$ python3 -q
>>> import numpy as np
>>> np.set_printoptions(precision=2, suppress=True, linewidth=200)
>>> rng = np.random.default_rng(26)
>>> A = np.array([[0, 2, 0, -1], [1, -2, -1, -2], [-2, 2, -1, -1], [2, 1, 0, 0]]) * (rng.random((4, 4)) < 0.3)
>>> A
array([[ 0,  2,  0,  0],
       [ 0,  0,  0, -2],
       [ 0,  2,  0,  0],
       [ 0,  0,  0,  0]])
>>> U, sigma, Vt = np.linalg.svd(A, full_matrices=False)
>>> print(U.T @ A @ Vt.T)
[[2.83 0.   0.   0.  ]
 [0.   2.   0.   0.  ]
 [0.   0.   0.   0.  ]
 [0.   0.   0.   0.  ]]
>>> sigma / sigma[0]
array([1.  , 0.71, 0.  , 0.  ])
>>> np.abs(U[:, 0]).round(6).argmax()
np.int64(0)
>>> np.abs(Vt[0])
array([0., 1., 0., 0.])
>>> print((sigma > 1e-8).sum())
2
>>> round(np.sqrt((sigma ** 2).sum()), 2), round(float(np.linalg.norm(A)), 2)
(np.float64(3.46), 3.46)
>>> np.allclose(U * sigma @ Vt, A)
True
>>> np.abs(np.diag(np.linalg.qr(A)[1])) > 1e-9
array([False,  True, False, False])
>>> A @ np.linalg.pinv(A) @ A
array([[ 0.,  2.,  0.,  0.],
       [ 0.,  0.,  0., -2.],
       [ 0.,  2.,  0.,  0.],
       [ 0.,  0.,  0.,  0.]])
>>> U, sigma, Vt = np.linalg.svd(A)
>>> V = Vt[:(sigma > 1e-8).sum()]
>>> vec = A[0] + -3 * A[1] + rng.integers(2) * np.eye(4)[0]
>>> vec
array([0., 2., 0., 6.])
>>> np.allclose(V.T @ V @ vec, vec)
True
>>> np.diag(V.T @ V)
array([0., 1., 0., 1.])
>>> np.round(np.linalg.norm(vec - V.T @ V @ vec), 2)
np.float64(0.0)
>>> U, sigma, Vt = np.linalg.svd(A)
>>> np.argmax(sigma[:-1] / (sigma[1:] + 1e-6)) + 1
np.int64(2)
>>> sigma
array([2.83, 2.  , 0.  , 0.  ])
>>> M2 = U[:, :2] @ np.diag(sigma[:2]) @ Vt[:2]
>>> round(float(np.linalg.norm(A - M2) / np.linalg.norm(A)), 2)
0.0
>>> np.linalg.matrix_rank(M2)
np.int64(2)
>>> F = np.load("data.npy")
>>> F
array([[ 4,  8,  4],
       [ 8, 16,  8],
       [ 4,  8,  4]])
>>> # columns 0 and 2 are equal
>>> vals, V = np.linalg.eigvalsh(F)
Traceback (most recent call last):
  File "<python-input-31>", line 1, in <module>
    vals, V = np.linalg.eigvalsh(F)
    ^^^^^^^
ValueError: too many values to unpack (expected 2)
>>> vals, V = np.linalg.eigh(F)
>>> print(np.round(np.linalg.svd(F, compute_uv=False), 2) + 0)
[24.  0.  0.]
>>> np.round(V.T @ F @ V, 2) + 0
array([[ 0.,  0.,  0.],
       [ 0.,  0.,  0.],
       [ 0.,  0., 24.]])
>>> print(np.unique(vals.round(6) + 0, return_counts=True)[1])
[2 1]
>>> np.round(np.linalg.eigvalsh(F @ F), 2) + 0
array([  0.,   0., 576.])
>>> r = np.linalg.matrix_rank(F)
>>> r
np.int64(1)
>>> ns = np.linalg.svd(F)[2][r:].T
>>> [int(np.linalg.matrix_rank(F[:i])) for i in range(1, len(F) + 1)]
[1, 1, 1]
>>> print([int(np.linalg.matrix_rank(F[:, :j + 1])) for j in range(3)])
[1, 1, 1]
>>> ns @ ns.T
array([[ 0.83, -0.33, -0.17],
       [-0.33,  0.33, -0.33],
       [-0.17, -0.33,  0.83]])
>>> print(np.linalg.matrix_rank(F.T @ F), np.linalg.matrix_rank(F @ F.T))
1 1
>>> ns.shape
(3, 2)
>>> print(np.round(F @ ns, 2) + 0)
[[0. 0.]
 [0. 0.]
 [0. 0.]]
>>> m1 = np.load("a.npy")
>>> print(m1)
[[1 0 0]
 [0 1 0]
 [0 0 2]]
>>> print(round(np.abs(np.linalg.eigvals(m1)).max(), 2))
2.0
>>> print(np.sort(np.abs(np.linalg.eigvals(m1))))
[1. 1. 2.]
>>> np.allclose(m1 @ m1.T, m1.T @ m1)
True
>>> m1.inv()
Traceback (most recent call last):
  File "<python-input-51>", line 1, in <module>
    m1.inv()
    ^^^^^^
AttributeError: 'numpy.ndarray' object has no attribute 'inv'
>>> Lm = np.linalg.cholesky(m1)
>>> print(m1 / np.sqrt(np.outer(np.diag(m1), np.diag(m1))))
[[1. 0. 0.]
 [0. 1. 0.]
 [0. 0. 1.]]
>>> np.diag(Lm) ** 2
array([1., 1., 2.])
>>> np.flatnonzero(np.linalg.matrix_power((m1 != 0) + (m1.T != 0) + np.eye(3), 3)[1])
array([1])
>>> print(m1 @ m1)
[[1 0 0]
 [0 1 0]
 [0 0 4]]
>>> U, sigma, Vt = np.linalg.svd(m1, full_matrices=False)
>>> np.cumsum(sigma ** 2) / np.sum(sigma ** 2)
array([0.67, 0.83, 1.  ])
>>> U.T @ U
array([[1., 0., 0.],
       [0., 1., 0.],
       [0., 0., 1.]])
>>> np.abs(U[:, 0]).round(6).argmax()
np.int64(2)
>>> (sigma > 1e-8).sum()
np.int64(3)
>>> labels = rng.permutation(3)
>>> M2 = m1[:, labels] * rng.choice([-1, 1], 3)
>>> M2
array([[ 0, -1,  0],
       [ 0,  0, -1],
       [ 2,  0,  0]])
>>> U, _, Vt = np.linalg.svd(m1.T @ M2)
>>> labels
array([2, 0, 1])
>>> X = np.array([[3, 1, 2, -5], [6, -1, -1, 5], [6, -9, 4, 6], [-1, -3, 0, 2]]) * (rng.random((4, 4)) < 0.3)
>>> X
array([[ 0,  1,  0,  0],
       [ 0,  0, -1,  0],
       [ 6,  0,  4,  0],
       [ 0, -3,  0,  0]])
>>> # null space of dimension 1
>>> X @ X
array([[ 0,  0, -1,  0],
       [-6,  0, -4,  0],
       [24,  6, 16,  0],
       [ 0,  0,  3,  0]])
>>> np.trace(X)
np.int64(4)
>>> round(float(np.linalg.det(X)), 2)
0.0
>>> np.allclose(X @ X.T, X.T @ X)
False
>>> np.allclose(X, X.T)
False
>>> labels = rng.permutation(4)
>>> labels
array([2, 1, 0, 3])
>>> M2 = X[labels][:, labels]
>>> M2
array([[ 4,  0,  6,  0],
       [-1,  0,  0,  0],
       [ 0,  1,  0,  0],
       [ 0, -3,  0,  0]])
>>> np.diag(M2)
array([4, 0, 0, 0])
>>> np.trace(M2)
np.int64(4)
>>> np.sort(np.abs(np.linalg.eigvals(M2)))
array([0.  , 1.09, 1.57, 3.51])
>>> U, sigma, Vt = np.linalg.svd(X, full_matrices=False)
>>> np.abs(Vt[0])
array([0.83, 0.  , 0.56, 0.  ])
>>> print(sigma / sigma[0])
[1.   0.44 0.11 0.  ]
>>> np.cumsum(sigma ** 2) / np.sum(sigma ** 2)
array([0.83, 0.99, 1.  , 1.  ])
>>> print(np.round(U.T @ U, 2) + 0)
[[1. 0. 0. 0.]
 [0. 1. 0. 0.]
 [0. 0. 1. 0.]
 [0. 0. 0. 1.]]
>>> M2 = np.array([[0.1, 1.0], [1.3, 0.7], [1.1, -0.2], [-0.4, -1.0]])
>>> C = np.array([[0.9, -0.7, 0.2], [0.0, -1.1, -0.1]])
>>> E = M2 @ C
>>> E
array([[ 0.09, -1.17, -0.08],
       [ 1.17, -1.68,  0.19],
       [ 0.99, -0.55,  0.24],
       [-0.36,  1.38,  0.02]])
>>> np.argsort(-np.linalg.norm(E, axis=0).round(6), kind="stable")[:3]
array([1, 0, 2])
>>> np.linalg.cond(E) > 100
np.True_
>>> print(round(np.linalg.norm(E, 2) / np.linalg.norm(E), 2))
0.95
>>> U, sigma, Vt = np.linalg.svd(E)
>>> np.argmax(sigma[:-1] / (sigma[1:] + 1e-6)) + 1
np.int64(2)
>>> M2 = U[:, :2] @ np.diag(sigma[:2]) @ Vt[:2]
>>> M2
array([[ 0.09, -1.17, -0.08],
       [ 1.17, -1.68,  0.19],
       [ 0.99, -0.55,  0.24],
       [-0.36,  1.38,  0.02]])
>>> np.linalg.matrix_rank(M2)
np.int64(2)
>>> np.linalg.matrix_rank(A, rtol=0.1)
np.int64(2)
>>> np.linalg.cond(A) > 100
np.True_
>>> round(float(np.linalg.norm(A, 2) / np.linalg.norm(A)), 2)
0.82
>>> np.argsort(-np.linalg.norm(A, axis=0).round(6), kind="stable")[:3]
array([1, 3, 0])
>>> [round(float(x), 2) for x in np.linalg.svd(A, compute_uv=False)[:3]]
[2.83, 2.0, 0.0]
>>> M2 = np.array([[0, 4, 2], [4, 1, 2], [0, 4, 2]])
>>> M2.T @ E.T
array([[-4.68, -6.72, -2.2 ,  5.52],
       [-1.13,  3.76,  4.37,  0.02],
       [-2.32, -0.64,  1.36,  2.08]])
>>> np.linalg.matrix_rank(E @ M2)
np.int64(2)
>>> np.einsum("ij,ij->i", E, E)
array([1.38, 4.23, 1.34, 2.03])
>>> U, sigma, Vt = np.linalg.svd(E)
>>> V = Vt[:(sigma > 1e-8).sum()]
>>> vec = E[3] + 5 * E[1] + rng.integers(2) * np.eye(3)[1]
>>> print(vec)
[ 5.49 -7.02  0.97]
>>> round(np.linalg.norm(vec - V.T @ V @ vec), 2)
np.float64(0.0)
>>> V.T @ V
array([[ 0.92, -0.02,  0.27],
       [-0.02,  0.99,  0.08],
       [ 0.27,  0.08,  0.09]])
>>> np.linalg.matrix_rank(np.vstack([E, vec]))
np.int64(2)
